$ ipython --no-banner

In [1]: import numpy as np

In [2]: from numpy import linalg as LA

In [3]: np.set_printoptions(precision=3, suppress=True, linewidth=120, legacy="1.25")

In [4]: rnd = lambda a: np.round(a, 3) + 0

In [5]: Y = np.array([[1, 2], [0, 2], [0, 3]])

In [6]: F = np.tile(Y, (2, 3))

In [7]: print(F)
[[1 2 1 2 1 2]
 [0 2 0 2 0 2]
 [0 3 0 3 0 3]
 [1 2 1 2 1 2]
 [0 2 0 2 0 2]
 [0 3 0 3 0 3]]

In [8]: print(np.allclose(F[:-1].T @ LA.lstsq(F[:-1].T, F[-1])[0], F[-1]))
True

In [9]: print(LA.lstsq(F[:-1].T, F[-1])[2])
2

In [10]: rk = LA.matrix_rank(F)

In [11]: print(rk)
2

In [12]: ns = LA.svd(F)[2][rk:].T

In [13]: print(rnd(F @ ns))
[[0. 0. 0. 0.]
 [0. 0. 0. 0.]
 [0. 0. 0. 0.]
 [0. 0. 0. 0.]
 [0. 0. 0. 0.]
 [0. 0. 0. 0.]]

In [14]: print([int(LA.matrix_rank(F[:i])) for i in range(1, len(F) + 1)])
[1, 2, 2, 2, 2, 2]

In [15]: Y = F[0, 0] * F[1:] - np.outer(F[1:, 0], F[0])

In [16]: print(Y)
[[0 2 0 2 0 2]
 [0 3 0 3 0 3]
 [0 0 0 0 0 0]
 [0 2 0 2 0 2]
 [0 3 0 3 0 3]]

In [17]: print(np.flatnonzero(~Y.round(6).any(axis=1)))
[2]

In [18]: K = np.load("block14.npy")

In [19]: print(K)
[[-1.  0. -2. -2.  0.  0.]
 [ 0. -1.  0.  0. -2.  0.]
 [-2.  0. -1. -2.  0.  0.]
 [-2.  0. -2. -1.  0.  0.]
 [ 0. -2.  0.  0. -1.  0.]
 [ 0.  0.  0.  0.  0. -1.]]

In [20]: # 3 groups of indices that never mix

In [21]: ev, evecs = LA.eigvalsh(K)
---------------------------------------------------------------------------
ValueError                                Traceback (most recent call last)
Cell In[21], line 1
----> 1 ev, evecs = LA.eigvalsh(K)

ValueError: too many values to unpack (expected 2)

In [22]: ev, evecs = LA.eigh(K)

In [23]: print(rnd(LA.eigvalsh(K + 2 * np.eye(6))))
[-3. -1.  1.  3.  3.  3.]

In [24]: print(np.unique(ev.round(6) + 0, return_counts=True)[1])
[1 1 1 3]

In [25]: print(rnd(LA.eigvalsh(K @ K)))
[ 1.  1.  1.  1.  9. 25.]

In [26]: print(rnd(evecs @ np.diag(ev) @ evecs.T))
[[-1.  0. -2. -2.  0.  0.]
 [ 0. -1.  0.  0. -2.  0.]
 [-2.  0. -1. -2.  0.  0.]
 [-2.  0. -2. -1.  0.  0.]
 [ 0. -2.  0.  0. -1.  0.]
 [ 0.  0.  0.  0.  0. -1.]]

In [27]: print(rnd(evecs.T @ evecs))
[[1. 0. 0. 0. 0. 0.]
 [0. 1. 0. 0. 0. 0.]
 [0. 0. 1. 0. 0. 0.]
 [0. 0. 0. 1. 0. 0.]
 [0. 0. 0. 0. 1. 0.]
 [0. 0. 0. 0. 0. 1.]]

In [28]: print((ev > 1e-8).sum(), (ev < -1e-8).sum())
3 3

In [29]: X = np.array([[1, -3, 2, -2, -1, 1, 0],
    ...:     [-2, 1, 3, -3, 1, 1, 2],
    ...:     [7, -6, -7, 7, -4, -2, -6]])

In [30]: # null space of dimension 5

In [31]: f, g = X[1], X[2]

In [32]: print(f @ f)
29

In [33]: p = (f @ g) / (f @ f) * f

In [34]: print(rnd((g - p) @ f))
0.0

In [35]: print(rnd(g - p))
[ 1.483 -3.241  1.276 -1.276 -1.241  0.759 -0.483]

In [36]: print(np.outer(f, g))
[[-14  12  14 -14   8   4  12]
 [  7  -6  -7   7  -4  -2  -6]
 [ 21 -18 -21  21 -12  -6 -18]
 [-21  18  21 -21  12   6  18]
 [  7  -6  -7   7  -4  -2  -6]
 [  7  -6  -7   7  -4  -2  -6]
 [ 14 -12 -14  14  -8  -4 -12]]
